In [1]: import numpy as np

In [2]: import numpy.linalg as la

In [3]: np.set_printoptions(suppress=True, linewidth=200)

In [4]: rng = np.random.default_rng(41719)

In [5]: J = np.triu(rng.random((8, 8)) < 0.3, 1).astype(int)

In [6]: J = J + J.T

In [7]: J
Out[7]: 
array([[0, 1, 1, 0, 0, 0, 0, 0],
       [1, 0, 1, 1, 0, 1, 0, 0],
       [1, 1, 0, 1, 0, 0, 0, 0],
       [0, 1, 1, 0, 0, 1, 0, 1],
       [0, 0, 0, 0, 0, 0, 0, 1],
       [0, 1, 0, 1, 0, 0, 1, 1],
       [0, 0, 0, 0, 0, 1, 0, 0],
       [0, 0, 0, 1, 1, 1, 0, 0]])

In [8]: Uu, s, Vt = la.svd(J)

In [9]: V = Vt[:(s > 1e-8).sum()]

In [10]: vec = J[1] + 3 * J[7] + rng.integers(2) * np.eye(8)[3]

In [11]: vec
Out[11]: array([1., 0., 1., 4., 3., 4., 0., 0.])

In [12]: np.round(V.T @ V, 1) + 0
Out[12]: 
array([[ 0.7,  0. ,  0. ,  0.3, -0.3,  0. , -0.2,  0. ],
       [ 0. ,  1. ,  0. ,  0. ,  0. ,  0. ,  0. ,  0. ],
       [ 0. ,  0. ,  1. ,  0. ,  0. ,  0. ,  0. ,  0. ],
       [ 0.3,  0. ,  0. ,  0.7,  0.3,  0. ,  0.2,  0. ],
       [-0.3,  0. ,  0. ,  0.3,  0.8,  0. , -0.2,  0. ],
       [ 0. ,  0. ,  0. ,  0. ,  0. ,  1. ,  0. ,  0. ],
       [-0.2,  0. ,  0. ,  0.2, -0.2,  0. ,  0.8,  0. ],
       [ 0. ,  0. ,  0. ,  0. ,  0. ,  0. ,  0. ,  1. ]])

In [13]: la.matrix_rank(np.vstack([J, vec]))
Out[13]: np.int64(7)
